% python3 -q
>>> import numpy as np
>>> np.set_printoptions(suppress=True, linewidth=120)
>>> def rd(a):
...     return np.round(a, 3) + 0
... 
>>> r0 = np.array([1, 5, 3, 4, 4, 5, 3]) + 0.5
>>> W0 = np.outer(r0, r0) / (r0 @ r0)
>>> print(rd(W0))
[[0.018 0.065 0.041 0.053 0.053 0.065 0.041]
 [0.065 0.237 0.151 0.194 0.194 0.237 0.151]
 [0.041 0.151 0.096 0.123 0.123 0.151 0.096]
 [0.053 0.194 0.123 0.159 0.159 0.194 0.123]
 [0.053 0.194 0.123 0.159 0.159 0.194 0.123]
 [0.065 0.237 0.151 0.194 0.194 0.237 0.151]
 [0.041 0.151 0.096 0.123 0.123 0.151 0.096]]
>>> # symmetric, so the eigenvalues are real
>>> evals, vecs = np.linalg.eigh(W0)
>>> x = np.array([3, -2, 1, 3, 3, 2, -1])
>>> print(rd(vecs * np.abs(evals) @ vecs.T))
[[0.018 0.065 0.041 0.053 0.053 0.065 0.041]
 [0.065 0.237 0.151 0.194 0.194 0.237 0.151]
 [0.041 0.151 0.096 0.123 0.123 0.151 0.096]
 [0.053 0.194 0.123 0.159 0.159 0.194 0.123]
 [0.053 0.194 0.123 0.159 0.159 0.194 0.123]
 [0.065 0.237 0.151 0.194 0.194 0.237 0.151]
 [0.041 0.151 0.096 0.123 0.123 0.151 0.096]]
>>> print(rd(np.abs(W0).sum(axis=1).max()), rd(np.abs(evals).max()))
1.227 1.0
>>> evals, vecs = np.linalg.eigh(W0)
>>> print((evals > 1e-8).sum(), (evals < -1e-8).sum())
1 0
>>> print(rd(evals))
[0. 0. 0. 0. 0. 0. 1.]
>>> print(rd(vecs @ np.diag(evals) @ vecs.T))
[[0.018 0.065 0.041 0.053 0.053 0.065 0.041]
 [0.065 0.237 0.151 0.194 0.194 0.237 0.151]
 [0.041 0.151 0.096 0.123 0.123 0.151 0.096]
 [0.053 0.194 0.123 0.159 0.159 0.194 0.123]
 [0.053 0.194 0.123 0.159 0.159 0.194 0.123]
 [0.065 0.237 0.151 0.194 0.194 0.237 0.151]
 [0.041 0.151 0.096 0.123 0.123 0.151 0.096]]
>>> print(rd(np.linalg.eigvalsh(W0 @ W0)))
[0. 0. 0. 0. 0. 0. 1.]
>>> print(np.abs(vecs[:, -1]).round(6).argmax())
1
>>> print(np.unique(evals.round(6) + 0, return_counts=True)[1])
[6 1]
>>> print(rd(np.linalg.eigvalsh(W0 + -2 * np.eye(7))))
[-2. -2. -2. -2. -2. -2. -1.]
>>> print(rd(np.abs(vecs[:, -1])))
[0.133 0.487 0.31  0.398 0.398 0.487 0.31 ]
>>> print(np.argsort(-np.linalg.norm(W0, axis=0).round(6), kind="stable")[:3])
[1 5 3]
>>> print([round(float(x), 3) for x in np.linalg.svd(W0, compute_uv=False)[:3]])
[1.0, 0.0, 0.0]
>>> print(np.linalg.matrix_rank(W0, rtol=0.1))
1
>>> print(rd(np.linalg.norm(W0, 2) / np.linalg.norm(W0)))
1.0
>>> rng = np.random.default_rng(409)
>>> idx = rng.permutation(7)
>>> print(idx)
[0 6 3 4 5 2 1]
>>> out = W0[idx][:, idx]
>>> print(rd(np.diag(out)))
[0.018 0.096 0.159 0.159 0.237 0.096 0.237]
>>> print(rd(np.trace(out)))
1.0
>>> print(np.allclose(out, W0))
False
>>> print(rd(np.linalg.det(out)), rd(np.linalg.det(W0[idx])))
0.0 0.0
>>> x = np.array([1, 0, 0, 0, 0, 0, 0])
>>> a = np.maximum(W0 @ x, 0)
>>> print(rd(np.maximum(W0 @ (3 * x), 0)))
[0.053 0.194 0.123 0.159 0.159 0.194 0.123]
>>> print(rd(W0 * (a > 1e-9)[:, None]))
[[0.018 0.065 0.041 0.053 0.053 0.065 0.041]
 [0.065 0.237 0.151 0.194 0.194 0.237 0.151]
 [0.041 0.151 0.096 0.123 0.123 0.151 0.096]
 [0.053 0.194 0.123 0.159 0.159 0.194 0.123]
 [0.053 0.194 0.123 0.159 0.159 0.194 0.123]
 [0.065 0.237 0.151 0.194 0.194 0.237 0.151]
 [0.041 0.151 0.096 0.123 0.123 0.151 0.096]]
>>> print(rd(W0.T @ a))
[0.018 0.065 0.041 0.053 0.053 0.065 0.041]
>>> print(rd(np.maximum(W0 @ x, 0) - np.maximum(-W0 @ x, 0)))
[0.018 0.065 0.041 0.053 0.053 0.065 0.041]
>>> F = np.loadtxt("arr.csv", delimiter=",")
>>> print(rd(F))
[[-0.337 -0.768 -0.545]
 [ 0.842 -0.504  0.191]
 [-0.421 -0.394  0.817]]
>>> w1 = np.array([[3, -3], [0, -2], [2, 3], [-3, -3], [4, -1], [-2, -1], [0, -1]])
>>> beta = np.array([2, 2])
>>> act = np.maximum(W0 @ w1 + beta, 0)
>>> print(rd(act))
[[2.059 1.624]
 [2.215 0.622]
 [2.137 1.123]
 [2.176 0.873]
 [2.176 0.873]
 [2.215 0.622]
 [2.137 1.123]]
>>> print(np.linalg.matrix_rank(act))
2
>>> print((act > 0).astype(int))
[[1 1]
 [1 1]
 [1 1]
 [1 1]
 [1 1]
 [1 1]
 [1 1]]
>>> print((act > 0).mean(axis=0))
[1. 1.]
>>> basis = np.array([[1, -4], [-4, 2]])
>>> print(w1 @ basis)
[[ 15 -18]
 [  8  -4]
 [-10  -2]
 [  9   6]
 [  8 -18]
 [  2   6]
 [  4  -2]]
>>> print((act @ basis).round(6).argmax(axis=1))
[0 0 0 0 0 0 0]
>>> print(rd(act @ basis))
[[-4.438 -4.986]
 [-0.274 -7.616]
 [-2.356 -6.301]
 [-1.315 -6.959]
 [-1.315 -6.959]
 [-0.274 -7.616]
 [-2.356 -6.301]]
>>> left, s, Vh = np.linalg.svd(F, full_matrices=False)
>>> print(np.allclose(left * s @ Vh, F))
True
>>> print(rd(s))
[1. 1. 1.]
>>> print(left.shape, s.shape, Vh.shape)
(3, 3) (3,) (3, 3)
>>> print((s > 1e-8).sum())
3
>>> T = np.stack([F, 2 * F, F[::-1]])
>>> print(np.linalg.matrix_rank(T))
[3 3 3]
>>> print(T.shape)
(3, 3, 3)
>>> ang = rng.uniform(0, 2 * np.pi, 17)
>>> Q, _ = np.linalg.qr(np.array([[0.9, -0.7],
...     [-0.3, -1.0],
...     [-1.3, -1.3],
...     [0.4, 0.9],
...     [-0.1, -1.2],
...     [0.4, 0.6]]))
>>> X = 20 * np.c_[np.cos(ang), np.sin(ang)] @ Q.T
>>> print(rd(X))
[[-15.861  -5.789   2.156   3.827  -9.713   1.133]
 [-14.285   0.74   13.098  -2.4    -2.579  -3.378]
 [ -5.616  -8.301 -10.95    7.493  -9.915   5.019]
 [ -9.478   4.1    15.453  -5.136   2.028  -4.907]
 [ 14.047  -0.965 -13.324   2.593   2.291   3.497]
 [ -6.793   5.368  15.628  -6.067   3.97   -5.312]
 [ 15.398   6.253  -0.906  -4.337  10.085  -1.567]
 [  7.978  -4.845 -15.619   5.692  -3.151   5.16 ]
 [  9.384   8.263   7.79   -7.015  10.759  -4.244]
 [ 14.985  -0.007 -12.298   1.762   3.502   2.975]
 [  6.931  -5.31  -15.632   6.026  -3.878   5.296]
 [  8.272  -4.706 -15.6     5.59   -2.938   5.116]
 [-10.713  -8.101  -6.397   6.7   -10.902   3.861]
 [-14.802  -6.699  -0.418   4.845 -10.407   2.015]
 [ 10.838   8.081   6.257  -6.666  10.911  -3.821]
 [ 11.357  -3.007 -14.947   4.283  -0.456   4.473]
 [-15.     -6.564  -0.003   4.689 -10.314   1.876]]
>>> # looks like rank 2
>>> print(np.unique(X.round(6), axis=0).shape)
(17, 6)
>>> print(rd(X @ np.linalg.pinv(X) @ X))
[[-15.861  -5.789   2.156   3.827  -9.713   1.133]
 [-14.285   0.74   13.098  -2.4    -2.579  -3.378]
 [ -5.616  -8.301 -10.95    7.493  -9.915   5.019]
 [ -9.478   4.1    15.453  -5.136   2.028  -4.907]
 [ 14.047  -0.965 -13.324   2.593   2.291   3.497]
 [ -6.793   5.368  15.628  -6.067   3.97   -5.312]
 [ 15.398   6.253  -0.906  -4.337  10.085  -1.567]
 [  7.978  -4.845 -15.619   5.692  -3.151   5.16 ]
 [  9.384   8.263   7.79   -7.015  10.759  -4.244]
 [ 14.985  -0.007 -12.298   1.762   3.502   2.975]
 [  6.931  -5.31  -15.632   6.026  -3.878   5.296]
 [  8.272  -4.706 -15.6     5.59   -2.938   5.116]
 [-10.713  -8.101  -6.397   6.7   -10.902   3.861]
 [-14.802  -6.699  -0.418   4.845 -10.407   2.015]
 [ 10.838   8.081   6.257  -6.666  10.911  -3.821]
 [ 11.357  -3.007 -14.947   4.283  -0.456   4.473]
 [-15.     -6.564  -0.003   4.689 -10.314   1.876]]
>>> print(rd(np.trace(np.linalg.pinv(X) @ X)))
2.0
>>> M = np.load("sample19.npy")
>>> print(M)
[[ 1  1  1  1 -1 -1 -1 -1]
 [ 1 -1  1 -1  1 -1  1 -1]
 [ 1  1 -1 -1  1  1 -1 -1]
 [ 1 -1  1 -1 -1  1 -1  1]
 [ 1  1 -1 -1 -1 -1  1  1]]
>>> left, s, Vh = np.linalg.svd(M, full_matrices=False)
>>> print(rd(Vh @ Vh.T))
[[1. 0. 0. 0. 0.]
 [0. 1. 0. 0. 0.]
 [0. 0. 1. 0. 0.]
 [0. 0. 0. 1. 0.]
 [0. 0. 0. 0. 1.]]
>>> print(rd(s / s[0]))
[1. 1. 1. 1. 1.]
>>> print((s > 1e-8).sum())
5
>>> print(rd(np.sqrt((s ** 2).sum())), rd(np.linalg.norm(M)))
6.325 6.325
>>> print(rd(left.T @ M @ Vh.T))
[[2.828 0.    0.    0.    0.   ]
 [0.    2.828 0.    0.    0.   ]
 [0.    0.    2.828 0.    0.   ]
 [0.    0.    0.    2.828 0.   ]
 [0.    0.    0.    0.    2.828]]
>>> print(rd(left.T @ left))
[[1. 0. 0. 0. 0.]
 [0. 1. 0. 0. 0.]
 [0. 0. 1. 0. 0.]
 [0. 0. 0. 1. 0.]
 [0. 0. 0. 0. 1.]]
